In [1]: import numpy as np

In [2]: import numpy.linalg as la

In [3]: np.set_printoptions(precision=2, suppress=True, linewidth=160)

In [4]: def rnd(a):
   ...:     return np.round(a, 2) + 0
   ...: 

In [5]: F = np.array([[9, 3, 9], [3, 1, 3], [9, 3, 9]])

In [6]: F
Out[6]: 
array([[9, 3, 9],
       [3, 1, 3],
       [9, 3, 9]])

In [7]: # symmetric

In [8]: evals, V = la.eigh(F)

In [9]: print(rnd(np.abs(V[:, -1])))
[0.69 0.23 0.69]

In [10]: print(rnd(V @ np.diag(evals) @ V.T))
[[9. 3. 9.]
 [3. 1. 3.]
 [9. 3. 9.]]

In [11]: rnd(evals.sum()), np.trace(F)
Out[11]: (np.float64(19.0), np.int64(19))

In [12]: la.matrix_power(F, 3)
Out[12]: 
array([[3249, 1083, 3249],
       [1083,  361, 1083],
       [3249, 1083, 3249]])

In [13]: print(rnd(np.abs(la.eigvals(F)).max()))
19.0

In [14]: rnd(np.sort(np.abs(la.eigvals(F))))
Out[14]: array([ 0.,  0., 19.])

In [15]: F @ F
Out[15]: 
array([[171,  57, 171],
       [ 57,  19,  57],
       [171,  57, 171]])

In [16]: (F + F.T) / 2
Out[16]: 
array([[9., 3., 9.],
       [3., 1., 3.],
       [9., 3., 9.]])

In [17]: rank = la.matrix_rank(F)

In [18]: rank
Out[18]: np.int64(1)

In [19]: null = la.svd(F)[2][rank:].T

In [20]: [int(la.matrix_rank(F[:i])) for i in range(1, len(F) + 1)]
Out[20]: [1, 1, 1]

In [21]: [int(la.matrix_rank(F[:, :j + 1])) for j in range(3)]
Out[21]: [1, 1, 1]

In [22]: [int(la.matrix_rank(np.delete(F, i, axis=0))) for i in range(3)]
Out[22]: [1, 1, 1]

In [23]: print(la.matrix_rank(F.T @ F), la.matrix_rank(F @ F.T))
1 1

In [24]: np.unique(F.round(6), axis=0).shape
Out[24]: (2, 3)

In [25]: print(la.lstsq(F[:-1].T, F[-1])[2])
1

In [26]: np.abs(np.diag(la.qr(F)[1])) > 1e-9
Out[26]: array([ True, False, False])

In [27]: evals, V = la.eigh(F)

In [28]: vec = np.array([0, 1, 3])

In [29]: vec @ F @ vec
Out[29]: np.int64(100)

In [30]: J = np.loadtxt("run2.csv", delimiter=",")

In [31]: J
Out[31]: 
array([[ 0.65, -0.2 , -0.2 ],
       [ 5.04, -1.7 ,  1.6 ],
       [ 2.06, -0.7 ,  0.3 ],
       [ 1.3 , -0.4 , -1.3 ],
       [ 2.79, -0.9 ,  0.8 ],
       [ 0.37, -0.1 , -1.3 ],
       [-2.  ,  0.7 , -0.6 ],
       [ 5.46, -1.8 , -1.6 ],
       [ 1.5 , -0.5 ,  0.3 ],
       [ 0.82, -0.3 ,  1.2 ],
       [ 1.98, -0.6 ,  0.8 ],
       [-3.33,  1.1 , -1.1 ],
       [-3.89,  1.3 , -0.3 ],
       [-7.13,  2.4 ,  0.3 ],
       [ 3.7 , -1.2 ,  0.4 ],
       [-3.97,  1.3 ,  0.5 ],
       [ 1.51, -0.5 , -0.5 ],
       [ 2.06, -0.7 , -0.5 ],
       [-1.56,  0.5 ,  0.2 ],
       [ 1.77, -0.6 ,  0.2 ],
       [-2.19,  0.8 ,  0.5 ],
       [ 1.85, -0.6 ,  0.9 ],
       [ 5.94, -1.9 ,  1.9 ],
       [-6.54,  2.2 , -0.7 ]])

In [32]: G = J.T @ J

In [33]: print(rnd(np.trace(G)), rnd((J ** 2).sum()))
335.97 335.97

In [34]: la.matrix_rank(G)
Out[34]: np.int64(3)

In [35]: Q, r_ = la.qr(J)

In [36]: print(rnd(r_))
[[-16.89   5.6   -1.24]
 [  0.     0.15   0.31]
 [  0.     0.    -4.21]]

In [37]: rnd(np.trace(Q @ Q.T))
Out[37]: np.float64(3.0)

In [38]: rnd(np.abs(np.diag(r_)))
Out[38]: array([16.89,  0.15,  4.21])

In [39]: rnd(Q @ r_)
Out[39]: 
array([[ 0.65, -0.2 , -0.2 ],
       [ 5.04, -1.7 ,  1.6 ],
       [ 2.06, -0.7 ,  0.3 ],
       [ 1.3 , -0.4 , -1.3 ],
       [ 2.79, -0.9 ,  0.8 ],
       [ 0.37, -0.1 , -1.3 ],
       [-2.  ,  0.7 , -0.6 ],
       [ 5.46, -1.8 , -1.6 ],
       [ 1.5 , -0.5 ,  0.3 ],
       [ 0.82, -0.3 ,  1.2 ],
       [ 1.98, -0.6 ,  0.8 ],
       [-3.33,  1.1 , -1.1 ],
       [-3.89,  1.3 , -0.3 ],
       [-7.13,  2.4 ,  0.3 ],
       [ 3.7 , -1.2 ,  0.4 ],
       [-3.97,  1.3 ,  0.5 ],
       [ 1.51, -0.5 , -0.5 ],
       [ 2.06, -0.7 , -0.5 ],
       [-1.56,  0.5 ,  0.2 ],
       [ 1.77, -0.6 ,  0.2 ],
       [-2.19,  0.8 ,  0.5 ],
       [ 1.85, -0.6 ,  0.9 ],
       [ 5.94, -1.9 ,  1.9 ],
       [-6.54,  2.2 , -0.7 ]])

In [40]: other = J / la.norm(J, axis=1)
ValueError: operands could not be broadcast together with shapes (24,3) (24,) 


In [41]: other = J / la.norm(J, axis=1, keepdims=True)

In [42]: G = other @ other.T

In [43]: print(rnd(la.norm(other, axis=1)))
[1. 1. 1. 1. 1. 1. 1. 1. 1. 1. 1. 1. 1. 1. 1. 1. 1. 1. 1. 1. 1. 1. 1. 1.]

In [44]: rnd(np.degrees(np.arccos(np.clip(G[0, 14], -1, 1))))
Out[44]: np.float64(22.28)

In [45]: (G - 2 * np.eye(24)).round(6).argmax(axis=1)
Out[45]: array([ 7, 22, 19, 16,  1,  3, 11,  0,  2, 21, 21,  6, 23, 15, 19, 18,  0,  7, 15, 14, 15, 10,  1, 12])
